$ ipython --no-banner

In [1]: import numpy as np

In [2]: np.set_printoptions(suppress=True, linewidth=140)

In [3]: def rnd(a):
   ...:     return np.round(a, 3) + 0
   ...: 

In [4]: data = np.loadtxt("block13.csv", delimiter=",")

In [5]: rnd(data)
Out[5]: 
array([[ 1.582, -0.085, -2.465,  0.644, -0.033],
       [ 1.419, -0.721, -1.198,  2.197, -0.453],
       [ 1.623, -0.279, -2.227,  1.141, -0.16 ],
       [ 0.423,  0.827, -1.994, -1.965,  0.55 ],
       [-1.622,  0.27 ,  2.241, -1.118,  0.154],
       [-0.924, -0.599,  2.459,  1.255, -0.407],
       [ 0.997, -0.926, -0.183,  2.6  , -0.595],
       [-0.597, -0.761,  2.176,  1.752, -0.509],
       [-0.157, -0.905,  1.68 ,  2.232, -0.597],
       [-0.317,  0.979, -1.018, -2.549,  0.639],
       [-1.419, -0.19 ,  2.631,  0.094, -0.145],
       [ 1.612, -0.411, -2.002,  1.472, -0.247],
       [-1.042, -0.525,  2.537,  1.037, -0.36 ],
       [ 1.604, -0.156, -2.39 ,  0.828, -0.08 ],
       [-1.135, -0.459,  2.586,  0.845, -0.318],
       [-1.36 , -0.258,  2.64 ,  0.28 , -0.189],
       [-1.027, -0.535,  2.528,  1.065, -0.366],
       [ 0.35 ,  0.851, -1.912, -2.044,  0.564],
       [-1.286, -0.332,  2.635,  0.486, -0.237],
       [ 0.173,  0.901, -1.7  , -2.217,  0.594],
       [-0.549,  0.985, -0.647, -2.627,  0.64 ],
       [ 1.156,  0.443, -2.595, -0.801,  0.308],
       [ 0.325, -0.98 ,  1.006,  2.552, -0.639],
       [ 0.189, -0.967,  1.209,  2.483, -0.633],
       [ 1.152,  0.446, -2.593, -0.808,  0.309],
       [ 1.603, -0.153, -2.393,  0.821, -0.078],
       [-1.13 , -0.463,  2.583,  0.856, -0.32 ],
       [-0.282, -0.871,  1.833,  2.114, -0.577],
       [-1.069, -0.506,  2.552,  0.983, -0.348],
       [-1.367,  0.761,  1.049, -2.285,  0.481],
       [ 1.33 , -0.786, -0.949,  2.338, -0.498],
       [ 1.6  , -0.457, -1.909,  1.584, -0.278],
       [-1.245,  0.835,  0.733, -2.436,  0.531],
       [ 1.071, -0.905, -0.338,  2.566, -0.579],
       [ 0.028,  0.933, -1.512, -2.338,  0.613],
       [-0.37 , -0.844,  1.935,  2.022, -0.56 ]])

In [6]: # looks like rank 2

In [7]: Ac = data - data.mean(axis=0)

In [8]: vecs = np.linalg.svd(Ac)[2][:2]

In [9]: other = Ac - Ac @ vecs.T @ vecs

In [10]: rnd((Ac @ vecs.T).std(axis=0))
Out[10]: array([2.298, 1.862])

In [11]: rnd(np.linalg.norm(other) / np.linalg.norm(Ac))
Out[11]: np.float64(0.0)
